$ python3 -q
>>> import numpy as np
>>> np.set_printoptions(precision=3, suppress=True, linewidth=140)
>>> X = np.loadtxt("sample11.csv", delimiter=",")
>>> X
array([[ 5., -2.,  0.,  0.,  0., -4.,  0.,  0.],
       [-3.,  4.,  0.,  0.,  0., -2.,  0.,  0.],
       [ 0.,  0., -3.,  0., -1.,  0.,  0.,  0.],
       [ 0.,  0.,  2., -3.,  2.,  0.,  0.,  0.],
       [ 0.,  0.,  1.,  1.,  1.,  0.,  0.,  0.],
       [ 3., -4.,  0.,  0.,  0.,  5.,  0.,  0.],
       [ 0.,  0.,  0.,  0.,  0.,  0.,  2., -1.],
       [ 0.,  0.,  0.,  0.,  0.,  0., -2., -5.]])
>>> rng = np.random.default_rng(79)
>>> idx = rng.permutation(8)
>>> idx
array([4, 6, 7, 0, 1, 2, 3, 5])
>>> other = X[idx][:, idx]
>>> print(np.diag(other))
[ 1.  2. -5.  5.  4. -3. -3.  5.]
>>> q, evecs = np.linalg.qr(X[:, :3])[0], np.linalg.qr(X[:, 3:])[0]
>>> sigma = np.linalg.svd(q.T @ evecs, compute_uv=False)
>>> print(np.degrees(np.arccos(sigma.clip(0, 1))))
[18.435 26.856 90.   ]
>>> u = np.array([3, 4, 2])
>>> np.convolve(X[2], u)
array([  0.,   0.,  -9., -12.,  -9.,  -4.,  -2.,   0.,   0.,   0.])
>>> np.array([np.convolve(row, u, "same") for row in X])
array([[ 14.,   2.,  -4.,   0., -12., -16.,  -8.,   0.],
       [  0.,  10.,   8.,   0.,  -6.,  -8.,  -4.,   0.],
       [  0.,  -9., -12.,  -9.,  -4.,  -2.,   0.,   0.],
       [  0.,   6.,  -1.,  -2.,   2.,   4.,   0.,   0.],
       [  0.,   3.,   7.,   9.,   6.,   2.,   0.,   0.],
       [  0., -10.,  -8.,   0.,  15.,  20.,  10.,   0.],
       [  0.,   0.,   0.,   0.,   0.,   6.,   5.,   0.],
       [  0.,   0.,   0.,   0.,   0.,  -6., -23., -24.]])
>>> np.polyval(u, X[2])
array([ 2.,  2., 17.,  2.,  1.,  2.,  2.,  2.])
>>> np.sort(np.abs(np.linalg.eigvals(X)))
array([0.801, 1.125, 2.275, 2.363, 3.762, 5.275, 7.241, 7.241])
>>> print(np.allclose(X, X.T))
False
>>> print(np.trace(X))
6.0
>>> th = np.radians(180)
>>> Rm = np.eye(8)
>>> Rm[3, 3] = Rm[6, 6] = np.cos(th)
>>> Rm[3, 6], Rm[6, 3] = -np.sin(th), np.sin(th)
>>> Rm.round(3) + 0
array([[ 1.,  0.,  0.,  0.,  0.,  0.,  0.,  0.],
       [ 0.,  1.,  0.,  0.,  0.,  0.,  0.,  0.],
       [ 0.,  0.,  1.,  0.,  0.,  0.,  0.,  0.],
       [ 0.,  0.,  0., -1.,  0.,  0.,  0.,  0.],
       [ 0.,  0.,  0.,  0.,  1.,  0.,  0.,  0.],
       [ 0.,  0.,  0.,  0.,  0.,  1.,  0.,  0.],
       [ 0.,  0.,  0.,  0.,  0.,  0., -1.,  0.],
       [ 0.,  0.,  0.,  0.,  0.,  0.,  0.,  1.]])
>>> other = X @ Rm.T
>>> np.linalg.svd(X, compute_uv=False), np.linalg.svd(other, compute_uv=False)
(array([8.938, 6.603, 5.389, 4.765, 2.575, 2.227, 0.815, 0.712]), array([8.938, 6.603, 5.389, 4.765, 2.575, 2.227, 0.815, 0.712]))
>>> np.abs(other - X).max(axis=0)
array([0., 0., 0., 6., 0., 0., 4., 0.])
>>> round(float(np.linalg.det(Rm)), 3), np.trace(Rm)
(1.0, np.float64(4.0))
>>> arr = np.loadtxt("arr.csv", delimiter=",")
>>> arr
array([[-2.097, -0.392,  2.11 ],
       [-2.028,  0.219,  2.2  ],
       [-1.696,  1.26 ,  2.129],
       [ 1.997, -0.37 , -2.208],
       [-1.057,  2.225,  1.712],
       [ 0.914,  2.85 , -0.203],
       [ 1.93 ,  1.651, -1.597],
       [ 1.049,  2.787, -0.363],
       [-1.934,  0.619,  2.208],
       [ 0.233,  2.942,  0.541],
       [ 0.47 , -2.7  , -1.219],
       [-0.417,  2.73 ,  1.171],
       [ 1.637,  2.246, -1.128],
       [ 1.595, -1.465, -2.077],
       [-1.263,  1.982,  1.865],
       [-0.888, -2.86 ,  0.173],
       [-1.516,  1.605,  2.031],
       [-1.75 ,  1.14 ,  2.154],
       [ 1.217,  2.683, -0.567],
       [-2.052, -1.156,  1.858],
       [ 1.995, -0.377, -2.208],
       [-1.245, -2.662,  0.603],
       [ 2.078,  0.128, -2.16 ],
       [ 0.955,  2.833, -0.251],
       [ 1.129,  2.741, -0.459],
       [ 1.362, -1.847, -1.933],
       [ 1.805, -1.004, -2.176],
       [ 1.93 , -0.634, -2.208],
       [ 1.828,  1.908, -1.42 ],
       [-1.723,  1.201,  2.142],
       [ 2.031,  1.271, -1.805],
       [-2.082, -0.174,  2.153]])
>>> # looks like rank 2
>>> C2 = np.cov(arr, rowvar=False)
>>> arr.std(axis=0)
array([1.581, 1.777, 1.696])
>>> np.median(arr, axis=0)
array([ 0.692,  1.17 , -0.227])
>>> np.polyfit(arr[:, 1], arr[:, 0], 1)
array([0.08 , 0.085])
>>> np.argsort(-arr.std(axis=0).round(6), kind="stable")
array([1, 2, 0])
>>> np.argwhere(np.triu(np.abs(np.corrcoef(arr.T)) > 0.8, 1))
array([[0, 2]])
>>> data = np.load("x.npy")
>>> data
array([[ 2,  2,  0,  0,  0,  0],
       [ 7,  8,  0,  0,  0,  0],
       [ 1, -4,  0,  0,  0,  0],
       [ 0,  0,  2,  2,  0,  0],
       [ 0,  0,  7,  8,  0,  0],
       [ 0,  0,  1, -4,  0,  0],
       [ 0,  0,  0,  0,  2,  2],
       [ 0,  0,  0,  0,  7,  8],
       [ 0,  0,  0,  0,  1, -4]])
>>> P = data @ np.linalg.solve(data.T @ data, data.T)
>>> np.allclose(P @ P, P)
True
>>> print(np.diag(P))
[0.074 0.929 0.997 0.074 0.929 0.997 0.074 0.929 0.997]
>>> print(P @ data[:, 2])
[0. 0. 0. 2. 7. 1. 0. 0. 0.]
>>> round(np.trace(P), 3)
np.float64(6.0)
>>> x = np.array([3, -3, 0, -3, -3, 3])
>>> target = data @ x
>>> target
array([  0,  -3,  15,  -6, -24,  12,   0,   3, -15])
>>> np.round(np.linalg.lstsq(data, target)[0], 3) + 0
array([ 3., -3.,  0., -3., -3.,  3.])
>>> target = target + 0.1 * rng.normal(size=9)
>>> target
array([  0.13 ,  -2.999,  14.818,  -5.945, -24.06 ,  12.068,   0.056,   2.953, -14.929])
>>> beta, *_ = np.linalg.lstsq(data, target)
>>> round(np.linalg.norm(target - data @ beta), 3)
np.float64(0.162)
>>> beta.round()
array([ 3., -3.,  0., -3., -3.,  3.])
>>> [round(float(np.linalg.norm(np.linalg.solve(data.T @ data + lam * np.eye(6), data.T @ target))), 2) for lam in (0, 1, 10, 100)]
[6.67, 6.19, 3.99, 1.53]
>>> np.round(data.T @ (target - data @ beta), 3) + 0
array([0., 0., 0., 0., 0., 0.])
